$ python3 -q
>>> import numpy as np
>>> np.set_printoptions(precision=3, suppress=True, linewidth=200)
>>> A = np.array([[-6.0, -6.0, 7.0, 3.0, -1.0, 9.0],
...     [-1.0, 1.0, 9.0, -7.0, -9.0, -7.0],
...     [-9.0, 6.0, 8.0, -4.0, -6.0, -6.0],
...     [0.0, 0.0, 0.0, 1.0, 3.0, 0.0],
...     [0.0, 0.0, 0.0, 0.0, 3.0, 0.0],
...     [0.0, 0.0, 0.0, 0.0, 2.0, 0.0]])
>>> A
array([[-6., -6.,  7.,  3., -1.,  9.],
       [-1.,  1.,  9., -7., -9., -7.],
       [-9.,  6.,  8., -4., -6., -6.],
       [ 0.,  0.,  0.,  1.,  3.,  0.],
       [ 0.,  0.,  0.,  0.,  3.,  0.],
       [ 0.,  0.,  0.,  0.,  2.,  0.]])
>>> Uu, s, VT = np.linalg.svd(A)
>>> s.round(3) + 0
array([21.98 , 14.634,  7.478,  3.523,  0.655,  0.   ])
>>> np.argmax(s[:-1] / (s[1:] + 1e-6)) + 1
np.int64(5)
>>> A2 = Uu[:, :5] @ np.diag(s[:5]) @ VT[:5]
>>> np.linalg.matrix_rank(A, rtol=0.05)
np.int64(4)
>>> round(np.abs(A - A2).max(), 3)
np.float64(0.0)
>>> mat = np.load("layer4.npy")
>>> mat
array([[-0.176,  1.896,  0.849,  0.952, -1.27 ,  3.022],
       [-2.639,  0.16 , -1.632,  2.1  ,  1.387,  0.126],
       [-1.407,  2.962,  0.648, -1.302, -0.125, -1.765],
       [-2.639, -1.875,  1.523, -1.333, -1.047,  0.575],
       [ 0.176, -0.268,  2.515,  2.621, -0.501, -1.565],
       [-0.176, -0.139, -1.884,  0.584, -3.332, -0.978]])
>>> Q, evecs = np.linalg.qr(mat[:, :2])[0], np.linalg.qr(mat[:, 2:])[0]
>>> s = np.linalg.svd(Q.T @ evecs, compute_uv=False)
>>> np.round(np.linalg.norm(Q @ Q.T - evecs @ evecs.T, 2), 3)
np.float64(1.0)
>>> x0 = np.array([-3, 1, -2, 1, 3, -3])
>>> rhs = mat @ x0
>>> rhs
array([-11.199,  17.223,   9.505,  -3.202,  -0.016,  -2.317])
>>> np.linalg.solve(mat, 3 * rhs)
array([-9.,  3., -6.,  3.,  9., -9.])
>>> np.round(np.linalg.solve(mat.T, mat[2]), 3) + 0
array([0., 0., 1., 0., 0., 0.])
>>> rng = np.random.default_rng(290)
>>> labels = rng.permutation(6)
>>> labels
array([2, 4, 5, 3, 0, 1])
>>> A2 = mat[labels][:, labels]
>>> A2
array([[ 0.648, -0.125, -1.765, -1.302, -1.407,  2.962],
       [ 2.515, -0.501, -1.565,  2.621,  0.176, -0.268],
       [-1.884, -3.332, -0.978,  0.584, -0.176, -0.139],
       [ 1.523, -1.047,  0.575, -1.333, -2.639, -1.875],
       [ 0.849, -1.27 ,  3.022,  0.952, -0.176,  1.896],
       [-1.632,  1.387,  0.126,  2.1  , -2.639,  0.16 ]])
>>> round(np.trace(A2), 3)
np.float64(-2.181)
>>> np.diag(A2)
array([ 0.648, -0.501, -0.978, -1.333, -0.176,  0.16 ])
